% python3 -q
>>> import numpy as np
>>> np.set_printoptions(suppress=True, linewidth=160)
>>> def rd(a):
...     return np.round(a, 2) + 0
... 
>>> E = np.load("a.npy")
>>> print(rd(E))
[[ 1.52 -0.03  0.12 -0.13  0.6   0.33  0.02 -0.37]
 [-0.03  0.66 -0.53  0.05  0.26  0.39  0.34  0.21]
 [ 0.12 -0.53  0.58  0.29 -0.26 -0.11 -0.04 -0.08]
 [-0.13  0.05  0.29  1.77 -0.14  0.43  0.01 -0.3 ]
 [ 0.6   0.26 -0.26 -0.14  0.42  0.21 -0.15 -0.15]
 [ 0.33  0.39 -0.11  0.43  0.21  0.95 -0.1   0.67]
 [ 0.02  0.34 -0.04  0.01 -0.15 -0.1   1.88 -0.11]
 [-0.37  0.21 -0.08 -0.3  -0.15  0.67 -0.11  1.22]]
>>> print(rd(np.linalg.det(E)))
0.0
>>> print(rd(np.abs(np.linalg.eigvals(E)).max()))
2.0
>>> print(np.allclose(E @ E.T, E.T @ E))
True
>>> W0 = np.array([[0.4, 1.4, -0.7, 1.2, -1.2, 0.2, 0.5, -0.4],
...     [-0.4, 0.2, -0.6, 0.9, -0.4, 1.4, 0.1, 0.5],
...     [2.9, 2.1, 0.0, 1.0, -0.1, 1.9, 1.8, 1.0],
...     [-1.0, -1.5, -0.8, -1.4, -0.1, -0.1, -0.8, 1.4],
...     [0.8, 0.4, 0.8, 0.9, -2.0, -0.9, -2.0, -1.3],
...     [-0.4, 0.7, -0.1, 0.1, -0.6, 0.4, 0.9, 0.2],
...     [0.0, -1.4, -1.6, 1.3, -0.3, 1.0, -0.5, -1.0],
...     [0.2, 0.3, -0.8, 0.7, 0.9, -0.1, 0.6, 1.0],
...     [-1.4, -0.1, -1.1, 0.2, -0.4, 1.0, -0.3, -1.5]])
>>> print(W0)
[[ 0.4  1.4 -0.7  1.2 -1.2  0.2  0.5 -0.4]
 [-0.4  0.2 -0.6  0.9 -0.4  1.4  0.1  0.5]
 [ 2.9  2.1  0.   1.  -0.1  1.9  1.8  1. ]
 [-1.  -1.5 -0.8 -1.4 -0.1 -0.1 -0.8  1.4]
 [ 0.8  0.4  0.8  0.9 -2.  -0.9 -2.  -1.3]
 [-0.4  0.7 -0.1  0.1 -0.6  0.4  0.9  0.2]
 [ 0.  -1.4 -1.6  1.3 -0.3  1.  -0.5 -1. ]
 [ 0.2  0.3 -0.8  0.7  0.9 -0.1  0.6  1. ]
 [-1.4 -0.1 -1.1  0.2 -0.4  1.  -0.3 -1.5]]
>>> ev, V = np.linalg.eigh(E)
>>> print(rd(ev))
[0. 0. 0. 1. 2. 2. 2. 2.]
>>> print(rd(V.T @ V))
[[1. 0. 0. 0. 0. 0. 0. 0.]
 [0. 1. 0. 0. 0. 0. 0. 0.]
 [0. 0. 1. 0. 0. 0. 0. 0.]
 [0. 0. 0. 1. 0. 0. 0. 0.]
 [0. 0. 0. 0. 1. 0. 0. 0.]
 [0. 0. 0. 0. 0. 1. 0. 0.]
 [0. 0. 0. 0. 0. 0. 1. 0.]
 [0. 0. 0. 0. 0. 0. 0. 1.]]
>>> print(rd(np.linalg.svd(E, compute_uv=False)))
[2. 2. 2. 2. 1. 0. 0. 0.]
>>> print(rd(np.linalg.eigvalsh(E + 3 * np.eye(8))))
[3. 3. 3. 4. 5. 5. 5. 5.]
